% python3 -q
>>> import numpy as np
>>> from numpy import linalg as LA
>>> np.set_printoptions(precision=2, suppress=True, linewidth=140, sign=" ")
>>> tidy = lambda a: np.round(a, 2) + 0
>>> mat = np.load("arr.npy")
>>> print(mat)
[[ 1  0  0  0  0  0  0  0  0  0  0  0  0  0]
 [ 2  1  0  0  0  0  0  0  0  0  0  0  0  0]
 [ 3  1  1  0  0  0  0  0  0  0  0  0  0  0]
 [-2 -3  0  1  0  0  0  0  0  0  0  0  0  0]
 [-3  2  2 -3  1  0  0  0  0  0  0  0  0  0]
 [ 2  2  0 -1  1  1  0  0  0  0  0  0  0  0]
 [-1 -2  3 -2  3 -3  1  0  0  0  0  0  0  0]
 [ 2 -3  0 -3  1  1 -2  1  0  0  0  0  0  0]
 [ 2  3 -2 -1 -1  3 -1  1  1  0  0  0  0  0]
 [-1 -2  3 -3  2 -1  0  1  0  1  0  0  0  0]
 [-2  1 -2 -2 -3  3  1  0  3  3  1  0  0  0]
 [-1  2  3  3  0 -1  3  2  1 -2  0  1  0  0]
 [-3  3 -3  2  3 -1 -3 -3 -3  1 -1 -1  1  0]
 [-1  2 -1 -2  1  3  1 -2 -3  2  1  3  0  1]]
>>> left, sv, Vt = LA.svd(mat)
>>> print(np.argmax(sv[:-1] / (sv[1:] + 1e-6)) + 1)
13
>>> other = left[:, :13] @ np.diag(sv[:13]) @ Vt[:13]
>>> print(LA.matrix_rank(other))
13
>>> print(tidy(LA.norm(mat - other, 2)), tidy(sv[13]))
0.0 0.0
>>> print(tidy(LA.norm(mat - other) / LA.norm(mat)))
0.0
>>> print(tidy(LA.norm(mat, 2) / LA.norm(mat)))
0.53
>>> print([round(float(x), 2) for x in LA.svd(mat, compute_uv=False)[:3]])
[10.68, 9.33, 8.57]
>>> print(LA.cond(mat) > 100)
True
>>> print(LA.matrix_rank(mat, rtol=0.1))
9
>>> print(np.argsort(-LA.norm(mat, axis=0).round(6), kind="stable")[:3])
[ 1  0  3]
>>> F = 3 * np.eye(4) + np.eye(4, k=1)
>>> print(F)
[[ 3.  1.  0.  0.]
 [ 0.  3.  1.  0.]
 [ 0.  0.  3.  1.]
 [ 0.  0.  0.  3.]]
>>> print(F.shape)
(4, 4)
>>> print(F.sum(axis=1))
[ 4.  4.  4.  3.]
>>> print(F - F[0])
[[ 0.  0.  0.  0.]
 [-3.  2.  1.  0.]
 [-3. -1.  3.  1.]
 [-3. -1.  0.  3.]]
>>> print(tidy(LA.norm(F, axis=0)))
[ 3.    3.16  3.16  3.16]
>>> print(tidy(LA.norm(F[3], 1)), tidy(LA.norm(F[3], np.inf)))
3.0 3.0
>>> print(tidy(LA.norm(F, 1)), tidy(LA.norm(F, np.inf)))
4.0 4.0
>>> print(tidy(LA.norm(F, "nuc")))
12.25
>>> print(tidy(LA.norm(F, 2)))
3.84
>>> print(tidy(LA.norm(F) ** 2 / LA.norm(F, 2) ** 2))
2.65
>>> x = np.array([-4, -3, 4, -3])
>>> a = np.maximum(F @ x, 0)
>>> print(a)
[ 0.  0.  9.  0.]
>>> print(np.flatnonzero(a > 1e-9))
[ 2]
>>> print(F.T @ a)
[  0.   0.  27.   9.]
>>> print(F * (a > 1e-9)[:, None])
[[ 0.  0.  0.  0.]
 [ 0.  0.  0.  0.]
 [ 0.  0.  3.  1.]
 [ 0.  0.  0.  0.]]
>>> print(np.maximum(F @ x, 0) - np.maximum(-F @ x, 0))
[-15.  -5.   9.  -9.]
>>> print(tidy(LA.det(2 * F)), tidy(LA.det(F)))
1296.0 81.0
>>> print(np.einsum("ij,ji->", F, F))
36.0
>>> print(np.einsum("ii->", F))
12.0
>>> print(np.kron(np.eye(2, dtype=int), F))
[[ 3.  1.  0.  0.  0.  0.  0.  0.]
 [ 0.  3.  1.  0.  0.  0.  0.  0.]
 [ 0.  0.  3.  1.  0.  0.  0.  0.]
 [ 0.  0.  0.  3.  0.  0.  0.  0.]
 [ 0.  0.  0.  0.  3.  1.  0.  0.]
 [ 0.  0.  0.  0.  0.  3.  1.  0.]
 [ 0.  0.  0.  0.  0.  0.  3.  1.]
 [ 0.  0.  0.  0.  0.  0.  0.  3.]]
>>> print(np.allclose(F, F.T))
False
>>> print(F @ F)
[[ 9.  6.  1.  0.]
 [ 0.  9.  6.  1.]
 [ 0.  0.  9.  6.]
 [ 0.  0.  0.  9.]]
>>> print((F + F.T) / 2)
[[ 3.   0.5  0.   0. ]
 [ 0.5  3.   0.5  0. ]
 [ 0.   0.5  3.   0.5]
 [ 0.   0.   0.5  3. ]]
>>> W0 = np.load("out10.npy")
>>> print(W0)
[[  5   9   1   0   7   7   3   9   3   0   7   7   3]
 [  4   8   0   5   5   2   4   2   0   2   1   8   2]
 [  5   7   2   8   4   1   3   5   6   7   3   8   6]
 [  7   7   3   5   0   9   0   4   6   9   5   7   6]
 [  5   5   2   0   4   0   5   5   2   1   5   5   7]
 [  2   2   4   9   4   0   0   7   6   5   3   5   3]
 [  8   4   4   2   4   9   0   2   1   8   9   0   5]
 [  1   4   4   4   1   6   1   1   2   6   0   0   5]
 [  7   8   1   6   4   2   8   8   9   7   3   5   1]
 [ 13  25   1  10  17  11  11  13   3   4   9  23   7]]
>>> left, sv, Vt = LA.svd(W0)
>>> vecs = Vt[:(sv > 1e-8).sum()]
>>> rng = np.random.default_rng(95)
>>> x = W0[5] + -2 * W0[6] + rng.integers(2) * np.eye(13)[8]
>>> print(x)
[-14.  -6.  -4.   5.  -4. -18.   0.   3.   4. -11. -15.   5.  -7.]
>>> print(tidy(np.diag(vecs.T @ vecs)))
[ 0.6   0.58  0.59  0.7   0.73  0.84  0.78  0.63  0.67  0.58  0.6   0.82  0.89]
>>> print(LA.matrix_rank(np.vstack([W0, x])))
9
>>> M = np.array([[0.2, 0.3, 0.3, -2.1, 0.0, 0.4, 0.4, 0.8, -1.1],
...     [0.6, -1.2, 1.3, -0.5, 1.0, 2.9, -1.1, 1.4, 0.9],
...     [1.8, -0.3, -0.3, 0.6, 0.8, -0.9, 0.2, 0.0, 1.9],
...     [0.7, 0.7, -0.8, -0.3, 0.7, -2.0, 0.0, -0.2, 0.8],
...     [-1.7, -0.2, 1.3, 1.5, 0.3, 0.2, 1.4, -1.2, 0.6],
...     [0.8, 1.3, -0.7, 0.3, 0.3, 1.4, 0.2, -1.3, -0.9],
...     [0.7, 0.7, -0.5, -0.5, -1.6, -0.9, 0.7, -0.7, 0.4],
...     [1.7, -0.2, -0.6, 0.1, -0.2, 0.3, 0.3, 0.5, 2.8],
...     [0.5, -0.7, 0.8, -0.4, -1.7, 1.6, 0.0, -0.4, -0.9]])
>>> M[:, 7] *= 3
>>> print(tidy(M))
[[ 0.2  0.3  0.3 -2.1  0.   0.4  0.4  2.4 -1.1]
 [ 0.6 -1.2  1.3 -0.5  1.   2.9 -1.1  4.2  0.9]
 [ 1.8 -0.3 -0.3  0.6  0.8 -0.9  0.2  0.   1.9]
 [ 0.7  0.7 -0.8 -0.3  0.7 -2.   0.  -0.6  0.8]
 [-1.7 -0.2  1.3  1.5  0.3  0.2  1.4 -3.6  0.6]
 [ 0.8  1.3 -0.7  0.3  0.3  1.4  0.2 -3.9 -0.9]
 [ 0.7  0.7 -0.5 -0.5 -1.6 -0.9  0.7 -2.1  0.4]
 [ 1.7 -0.2 -0.6  0.1 -0.2  0.3  0.3  1.5  2.8]
 [ 0.5 -0.7  0.8 -0.4 -1.7  1.6  0.  -1.2 -0.9]]
>>> print(tidy(M - M[0]))
[[ 0.   0.   0.   0.   0.   0.   0.   0.   0. ]
 [ 0.4 -1.5  1.   1.6  1.   2.5 -1.5  1.8  2. ]
 [ 1.6 -0.6 -0.6  2.7  0.8 -1.3 -0.2 -2.4  3. ]
 [ 0.5  0.4 -1.1  1.8  0.7 -2.4 -0.4 -3.   1.9]
 [-1.9 -0.5  1.   3.6  0.3 -0.2  1.  -6.   1.7]
 [ 0.6  1.  -1.   2.4  0.3  1.  -0.2 -6.3  0.2]
 [ 0.5  0.4 -0.8  1.6 -1.6 -1.3  0.3 -4.5  1.5]
 [ 1.5 -0.5 -0.9  2.2 -0.2 -0.1 -0.1 -0.9  3.9]
 [ 0.3 -1.   0.5  1.7 -1.7  1.2 -0.4 -3.6  0.2]]
>>> print(tidy(M.sum(axis=0)))
[ 5.3  0.4  0.8 -1.3 -0.4  3.   2.1 -3.3  4.5]
>>> print(tidy(LA.svd(M, compute_uv=False)))
[ 8.39  5.11  4.07  3.56  2.58  1.67  1.15  0.61  0.14]
>>> print(np.count_nonzero(M))
77
>>> print(tidy(M.sum(axis=1)))
[ 0.8  8.1  3.8 -0.8 -0.2 -1.2 -3.1  5.7 -2. ]
>>> print(np.allclose(M @ M.T, M.T @ M))
False
>>> print(tidy(np.abs(LA.eigvals(M)).max()))
3.31
>>> print(tidy((M + M.T) / 2))
[[ 0.2   0.45  1.05 -0.7  -0.85  0.6   0.55  2.05 -0.3 ]
 [ 0.45 -1.2   0.5   0.1   0.4   2.1  -0.2   2.    0.1 ]
 [ 1.05  0.5  -0.3  -0.1   1.05 -0.8  -0.15 -0.3   1.35]
 [-0.7   0.1  -0.1  -0.3   1.1  -0.85 -0.25 -0.25  0.2 ]
 [-0.85  0.4   1.05  1.1   0.3   0.25 -0.1  -1.9  -0.55]
 [ 0.6   2.1  -0.8  -0.85  0.25  1.4  -0.35 -1.8   0.35]
 [ 0.55 -0.2  -0.15 -0.25 -0.1  -0.35  0.7  -0.9   0.2 ]
 [ 2.05  2.   -0.3  -0.25 -1.9  -1.8  -0.9   1.5   0.8 ]
 [-0.3   0.1   1.35  0.2  -0.55  0.35  0.2   0.8  -0.9 ]]
>>> print(tidy(np.trace(M)))
1.4
>>> assert M == M.T
Traceback (most recent call last):
  File "<python-input-63>", line 1, in <module>
    assert M == M.T
           ^^^^^^^^
ValueError: The truth value of an array with more than one element is ambiguous. Use a.any() or a.all()
>>> print(tidy((M - M.T) / 2))
[[ 0.   -0.15 -0.75 -1.4   0.85 -0.2  -0.15  0.35 -0.8 ]
 [ 0.15  0.    0.8  -0.6   0.6   0.8  -0.9   2.2   0.8 ]
 [ 0.75 -0.8   0.    0.7  -0.25 -0.1   0.35  0.3   0.55]
 [ 1.4   0.6  -0.7   0.   -0.4  -1.15  0.25 -0.35  0.6 ]
 [-0.85 -0.6   0.25  0.4   0.   -0.05  1.5  -1.7   1.15]
 [ 0.2  -0.8   0.1   1.15  0.05  0.    0.55 -2.1  -1.25]
 [ 0.15  0.9  -0.35 -0.25 -1.5  -0.55  0.   -1.2   0.2 ]
 [-0.35 -2.2  -0.3   0.35  1.7   2.1   1.2   0.    2.  ]
 [ 0.8  -0.8  -0.55 -0.6  -1.15  1.25 -0.2  -2.    0.  ]]
>>> LA.determinant(M)
Traceback (most recent call last):
  File "<python-input-65>", line 1, in <module>
    LA.determinant(M)
    ^^^^^^^^^^^^^^
AttributeError: module 'numpy.linalg' has no attribute 'determinant'
>>> print(tidy(LA.det(mat)))
1.0
>>> print(np.trace(mat))
14
>>> print(np.allclose(mat, mat.T))
False
>>> print(tidy(np.sort(np.abs(LA.eigvals(mat)))))
[ 1.  1.  1.  1.  1.  1.  1.  1.  1.  1.  1.  1.  1.  1.]
>>> print(tidy(np.abs(LA.eigvals(mat)).max()))
1.0
>>> Q, R = LA.qr(M)
>>> print(tidy(abs(R[0, 0])), tidy(LA.norm(M[:, 0])))
3.36 3.36
>>> print(tidy(np.abs(np.diag(R))))
[ 3.36  2.2   1.28  2.63  2.71  2.89  1.02  1.38  0.95]
>>> print(Q.shape, R.shape)
(9, 9) (9, 9)
>>> J = np.loadtxt("m.csv", delimiter=",")
>>> print(tidy(J))
[[-1.   -0.44  0.89  2.53  3.98  2.29  0.44  3.59  1.99  0.29  1.89]
 [-1.7   1.61 -2.31 -2.35 -0.64 -0.08 -1.61  1.15 -0.32 -2.79 -1.31]
 [ 0.25  4.89 -5.92  3.79  1.27 -1.3  -4.89 -2.24  0.63 -2.05 -4.92]
 [-2.31  0.92 -2.2  -2.83 -0.5   0.2  -0.92  1.65 -0.25 -3.11 -1.2 ]
 [-1.27  0.42 -1.55  3.93  4.34  1.69 -0.42  2.2   2.17 -0.58 -0.55]
 [ 0.83  7.75 -5.91 -7.02 -7.85 -4.53 -7.75 -4.14 -3.92 -4.7  -4.91]
 [ 0.89  4.8  -3.62  1.16 -0.43 -1.31 -4.8  -1.41 -0.22 -1.43 -2.62]
 [-2.1   1.42 -1.66 -5.73 -2.77 -0.44 -1.42  1.5  -1.39 -3.54 -0.66]
 [-3.51 -0.76 -2.29 -1.4   1.57  1.26  0.76  2.74  0.79 -3.25 -1.29]
 [-2.22  1.06 -1.81 -4.19 -1.5  -0.03 -1.06  1.69 -0.75 -3.25 -0.81]
 [-2.94 -0.19 -1.15 -4.22 -0.69  0.7   0.19  2.74 -0.34 -3.24 -0.15]
 [-2.56 -0.02 -2.55  1.37  2.93  1.31  0.02  2.16  1.46 -2.25 -1.55]
 [-3.93 -0.79 -2.37 -3.48  0.21  0.92  0.79  2.74  0.11 -4.   -1.37]
 [-0.18  4.2  -3.68 -2.04 -2.16 -1.55 -4.2  -1.03 -1.08 -2.73 -2.68]
 [-1.43  1.06  0.44 -6.23 -2.86  0.   -1.06  2.44 -1.43 -2.43  1.44]
 [-3.91 -0.74 -3.61  0.09  2.56  1.28  0.74  2.29  1.28 -3.62 -2.61]
 [-2.91 -0.65 -1.53 -0.63  2.02  1.47  0.65  2.92  1.01 -2.45 -0.53]
 [-4.09 -1.04 -4.43  2.99  4.69  1.78  1.04  2.22  2.35 -3.31 -3.43]
 [-2.46  0.72 -2.73 -1.14  0.76  0.5  -0.72  1.61  0.38 -2.96 -1.73]
 [-1.46  4.61 -6.89 -2.17 -2.52 -2.32 -4.61 -2.37 -1.26 -4.78 -5.89]
 [ 2.16  3.93  0.41  1.11  0.12 -0.21 -3.93  0.52  0.06  0.95  1.41]
 [-0.33  3.13 -3.39  1.55  0.95 -0.37 -3.13 -0.22  0.47 -1.7  -2.39]
 [-0.81  2.71 -1.94 -3.6  -2.21 -0.78 -2.71  0.54 -1.11 -2.59 -0.94]
 [ 2.61  5.31  0.91 -4.63 -4.62 -1.77 -5.31 -0.23 -2.31 -0.17  1.91]
 [-1.31  1.15 -0.08 -4.41 -1.71  0.17 -1.15  2.2  -0.85 -2.14  0.92]
 [-1.61  2.18 -2.55 -3.93 -2.08 -0.67 -2.18  0.7  -1.04 -3.28 -1.55]
 [-0.08  3.67 -2.64 -1.95 -1.75 -1.1  -3.67 -0.33 -0.88 -2.18 -1.64]
 [ 0.78  2.53 -0.65  2.95  2.28  0.62 -2.53  1.09  1.14  0.39  0.35]
 [-0.61  0.95 -1.18  4.09  4.09  1.51 -0.95  1.97  2.05 -0.1  -0.18]
 [ 2.97  5.1   0.48 -0.1  -1.47 -0.99 -5.1  -0.24 -0.74  0.98  1.48]
 [-0.57  1.91  0.19 -4.5  -2.27 -0.17 -1.91  1.79 -1.13 -1.74  1.19]
 [-2.01 -0.44 -0.56  0.81  2.83  1.76  0.44  3.1   1.41 -1.25  0.44]
 [-2.34 -0.21 -1.18 -0.45  1.84  1.33  0.21  2.75  0.92 -2.   -0.18]
 [-3.18 -0.94 -0.78 -3.06  0.58  1.33  0.94  3.36  0.29 -2.85  0.22]
 [-0.82  5.53 -7.9   0.17 -1.57 -2.55 -5.53 -3.32 -0.78 -4.37 -6.9 ]
 [-1.11  4.77 -8.74  4.72  1.97 -1.56 -4.77 -3.1   0.98 -3.66 -7.74]
 [-2.25 -2.68  2.47  1.49  4.78  3.5   2.68  5.61  2.39  0.25  3.47]
 [-2.65 -1.55 -0.86  3.41  5.3   2.7   1.55  3.75  2.65 -0.95  0.14]
 [-1.18  3.   -1.98 -7.15 -4.76 -1.52 -3.    0.34 -2.38 -3.7  -0.98]
 [-4.08 -3.81  0.63  1.71  5.68  3.8   3.81  5.75  2.84 -1.28  1.63]
 [-0.74  2.28 -2.35  0.24  0.64  0.01 -2.28  0.7   0.32 -1.73 -1.35]
 [-3.34 -1.21 -2.97  3.91  5.42  2.26  1.21  2.82  2.71 -2.08 -1.97]
 [-6.38 -3.2  -4.49  0.2   4.27  2.38  3.2   3.64  2.13 -5.   -3.49]
 [-0.37  1.13  1.23 -2.56 -0.45  0.72 -1.13  2.66 -0.23 -0.65  2.23]
 [-2.12  2.41 -2.33 -8.75 -5.44 -1.55 -2.41  0.62 -2.72 -4.67 -1.33]
 [-4.47 -1.81 -2.55 -1.11  2.47  1.79  1.81  3.36  1.23 -3.67 -1.55]]
>>> W2 = J[[18, 40]].astype(float)
>>> for _ in range(6):
...     idx = LA.norm(J[:, None] - W2, axis=-1).argmin(axis=1)
...     W2 = np.array([J[idx == j].mean(axis=0) for j in range(2)])
... 
>>> print(idx)
[ 0  1  1  1  0  1  1  1  0  1  0  0  0  1  1  0  0  0  0  1  1  1  1  1  1  1  1  0  0  1  1  0  0  0  1  1  0  0  1  0  1  0  0  0  1  0]
>>> print(tidy(W2[1] - W2[0]))
[ 2.19  3.98 -1.26 -2.97 -4.63 -2.7  -3.98 -3.07 -2.32 -0.51 -1.26]
>>> print(np.bincount(idx))
[ 22  24]
>>> print(np.abs(W2[1] - W2[0]).argmax())
4
>>> print(tidy(np.trace(LA.pinv(J) @ J)))
4.0
>>> print(LA.lstsq(J[:-1].T, J[-1])[2])
4
>>> print(np.argsort(-LA.norm(J, axis=0).round(6), kind="stable")[:3])
[ 3  2  4]
>>> print([round(float(x), 2) for x in LA.svd(J, compute_uv=False)[:3]])
[41.63, 32.95, 26.39]
>>> Ac = J - J.mean(axis=0)
>>> left, sv, Vt = LA.svd(Ac, full_matrices=False)
>>> print(tidy(Ac.mean(axis=0)))
[ 0.  0.  0.  0.  0.  0.  0.  0.  0.  0.  0.]
>>> print(tidy(sv))
[ 39.69  27.2   21.33   0.     0.     0.     0.     0.     0.     0.     0.  ]
>>> print(np.abs(left[:, 0]).argmax())
5
>>> print(np.searchsorted(np.cumsum(sv ** 2) / (sv ** 2).sum(), 0.9) + 1)
3
>>> print(tidy(Vt[0] * np.sign(Vt[0, np.abs(Vt[0]).argmax()])))
[-0.19 -0.39  0.17  0.34  0.49  0.28  0.39  0.32  0.24  0.09  0.17]
>>> left, sv, Vt = LA.svd(J)
>>> vecs = Vt[:(sv > 1e-8).sum()]
>>> x = J[1] + 3 * J[16] + rng.integers(2) * np.eye(11)[0]
>>> print(tidy(x))
[ -9.44  -0.34  -6.91  -4.23   5.41   4.31   0.34   9.92   2.7  -10.13  -2.91]
>>> print(np.allclose(vecs.T @ vecs @ x, x))
False
>>> print(tidy(np.diag(vecs.T @ vecs)))
[ 0.29  0.46  0.38  0.62  0.38  0.12  0.46  0.5   0.1   0.3   0.4 ]
>>> print(tidy(vecs.T @ vecs))
[[ 0.29  0.13  0.16  0.13 -0.1  -0.09 -0.13 -0.18 -0.05  0.25  0.11]
 [ 0.13  0.46 -0.1   0.02 -0.02 -0.04 -0.46  0.07 -0.01 -0.04  0.04]
 [ 0.16 -0.1   0.38 -0.07 -0.06  0.04  0.1   0.07 -0.03  0.24  0.34]
 [ 0.13  0.02 -0.07  0.62  0.34  0.04 -0.02 -0.13  0.17  0.2  -0.1 ]
 [-0.1  -0.02 -0.06  0.34  0.38  0.16  0.02  0.21  0.19 -0.01  0.01]
 [-0.09 -0.04  0.04  0.04  0.16  0.12  0.04  0.21  0.08 -0.03  0.1 ]
 [-0.13 -0.46  0.1  -0.02  0.02  0.04  0.46 -0.07  0.01  0.04 -0.04]
 [-0.18  0.07  0.07 -0.13  0.21  0.21 -0.07  0.5   0.1  -0.14  0.25]
 [-0.05 -0.01 -0.03  0.17  0.19  0.08  0.01  0.1   0.1   0.    0.01]
 [ 0.25 -0.04  0.24  0.2  -0.01 -0.03  0.04 -0.14  0.    0.3   0.16]
 [ 0.11  0.04  0.34 -0.1   0.01  0.1  -0.04  0.25  0.01  0.16  0.4 ]]
>>> print(LA.matrix_rank(np.vstack([J, x])))
5
